% ipython --no-banner

In [1]: import numpy as np

In [2]: from numpy import linalg as LA

In [3]: np.set_printoptions(precision=2, suppress=True, linewidth=100)

In [4]: X = np.loadtxt("block1.csv", delimiter=",")

In [5]: print(X)
[[ -2.  -2.  -2.  -2.  -2.]
 [ -2.  -4.  -4.  -4.  -4.]
 [ -2.  -4.  -6.  -6.  -6.]
 [ -2.  -4.  -6.  -8.  -8.]
 [ -2.  -4.  -6.  -8. -10.]]

In [6]: u, g = X[1], X[3]

In [7]: print(u @ u)
68.0

In [8]: print(u @ g)
108.0

In [9]: pr = (u @ g) / (u @ u) * u

In [10]: print(np.outer(u, g))
[[ 4.  8. 12. 16. 16.]
 [ 8. 16. 24. 32. 32.]
 [ 8. 16. 24. 32. 32.]
 [ 8. 16. 24. 32. 32.]
 [ 8. 16. 24. 32. 32.]]

In [11]: rng = np.random.default_rng(2208)

In [12]: labels = rng.permutation(5)

In [13]: print(labels)
[1 2 0 3 4]

In [14]: B = X[labels][:, labels]

In [15]: print(np.diag(B))
[ -4.  -6.  -2.  -8. -10.]

In [16]: print(np.trace(B))
-30.0

In [17]: print(B)
[[ -4.  -4.  -2.  -4.  -4.]
 [ -4.  -6.  -2.  -6.  -6.]
 [ -2.  -2.  -2.  -2.  -2.]
 [ -4.  -6.  -2.  -8.  -8.]
 [ -4.  -6.  -2.  -8. -10.]]

In [18]: u = np.array([5, 5, -4, -2, -5])

In [19]: B = X + np.outer(u, np.eye(5)[2])

In [20]: print(LA.matrix_rank(B - X))
1

In [21]: print(B)
[[ -2.  -2.   3.  -2.  -2.]
 [ -2.  -4.   1.  -4.  -4.]
 [ -2.  -4. -10.  -6.  -6.]
 [ -2.  -4.  -8.  -8.  -8.]
 [ -2.  -4. -11.  -8. -10.]]

In [22]: O, vecs = LA.qr(X[:, :2])[0], LA.qr(X[:, 2:])[0]

In [23]: sv = LA.svd(O.T @ vecs, compute_uv=False)

In [24]: print(sv)
[0.99 0.19]

In [25]: print(round(LA.norm(O @ O.T - vecs @ vecs.T, 2), 2))
1.0

In [26]: feats = np.array([[-1, 0, 0, 0, 0],
    ...:     [-2, 0, 0, 0, 0],
    ...:     [0, 1, 1, 0, 0],
    ...:     [-1, 1, 3, -3, 0],
    ...:     [3, -2, 3, -2, 2]])

In [27]: print([int(LA.matrix_rank(LA.matrix_power(feats, p))) for p in range(1, 6)])
[4, 4, 4, 4, 4]

In [28]: print(feats @ feats)
[[ 1  0  0  0  0]
 [ 2  0  0  0  0]
 [-2  1  1  0  0]
 [ 2  0 -6  9  0]
 [ 9 -3  3  2  4]]

In [29]: print(np.prod(np.diag(feats)), round(LA.det(feats), 2))
0 0.0

In [30]: print(np.poly(feats))
[ 1.  1. -7. -1.  6.  0.]

In [31]: print(np.einsum("ii->", feats))
-1

In [32]: print(np.kron(np.eye(2, dtype=int), feats))
[[-1  0  0  0  0  0  0  0  0  0]
 [-2  0  0  0  0  0  0  0  0  0]
 [ 0  1  1  0  0  0  0  0  0  0]
 [-1  1  3 -3  0  0  0  0  0  0]
 [ 3 -2  3 -2  2  0  0  0  0  0]
 [ 0  0  0  0  0 -1  0  0  0  0]
 [ 0  0  0  0  0 -2  0  0  0  0]
 [ 0  0  0  0  0  0  1  1  0  0]
 [ 0  0  0  0  0 -1  1  3 -3  0]
 [ 0  0  0  0  0  3 -2  3 -2  2]]

In [33]: print(round(LA.det(2 * feats), 2), round(float(LA.det(feats)), 2))
0.0 0.0
